$ python -q
>>> import numpy as np
>>> np.set_printoptions(suppress=True, linewidth=100)
>>> arr = np.load("data.npy")
>>> print(arr)
[[1 0]
 [0 0]]
>>> x = np.array([-3, 3])
>>> print(np.round(np.linalg.eigvalsh(2 * arr - np.eye(2)), 1))
[-1.  1.]
>>> print(np.trace(arr))
1
>>> M, _ = np.linalg.qr(np.array([[1.3, -2.2, -1.0, 0.4],
...     [1.0, 0.9, -0.5, -1.3],
...     [-3.2, 0.4, -1.7, 0.5],
...     [-0.2, 0.3, 0.2, 0.7]]))
>>> print(M.round(1) + 0)
[[-0.4  0.8 -0.4  0.2]
 [-0.3 -0.5 -0.8  0. ]
 [ 0.9  0.2 -0.4  0. ]
 [ 0.1 -0.1  0.1  1. ]]
>>> print(np.unravel_index(np.abs(M).argmax(), M.shape))
(np.int64(3), np.int64(3))
>>> print(np.round(M.mean(axis=0), 1))
[ 0.1  0.1 -0.4  0.3]
>>> print(np.count_nonzero(M))
16
>>> print(M.shape)
(4, 4)
>>> print(np.round(M.sum(axis=1), 1))
[ 0.2 -1.6  0.7  1. ]
>>> K = np.array([[1, -3, 0, 0, 0, 0],
...     [0, 0, 0, 0, 0, 0],
...     [-2, 1, 0, 0, 0, 0],
...     [0, 0, 1, -3, 0, 0],
...     [0, 0, 0, 0, 0, 0],
...     [0, 0, -2, 1, 0, 0],
...     [0, 0, 0, 0, 1, -3],
...     [0, 0, 0, 0, 0, 0],
...     [0, 0, 0, 0, -2, 1]])
>>> B = np.c_[K[:, :3] @ np.array([[-3, 2, 2], [-3, 2, -2], [3, 1, -3]]), np.array([2, -1, 1, 2, 2, -1, -3, -1, -1])]
>>> print(B)
[[ 6 -4  8  2]
 [ 0  0  0 -1]
 [ 3 -2 -6  1]
 [ 3  1 -3  2]
 [ 0  0  0  2]
 [-6 -2  6 -1]
 [ 0  0  0 -3]
 [ 0  0  0 -1]
 [ 0  0  0 -1]]
>>> print(np.linalg.matrix_rank(np.c_[K, B]))
7
>>> print(np.round(np.linalg.norm(np.linalg.qr(K)[0].T @ B, axis=0) ** 2 / ((B ** 2).sum(axis=0) + 1e-12), 1))
[1.  1.  1.  0.8]
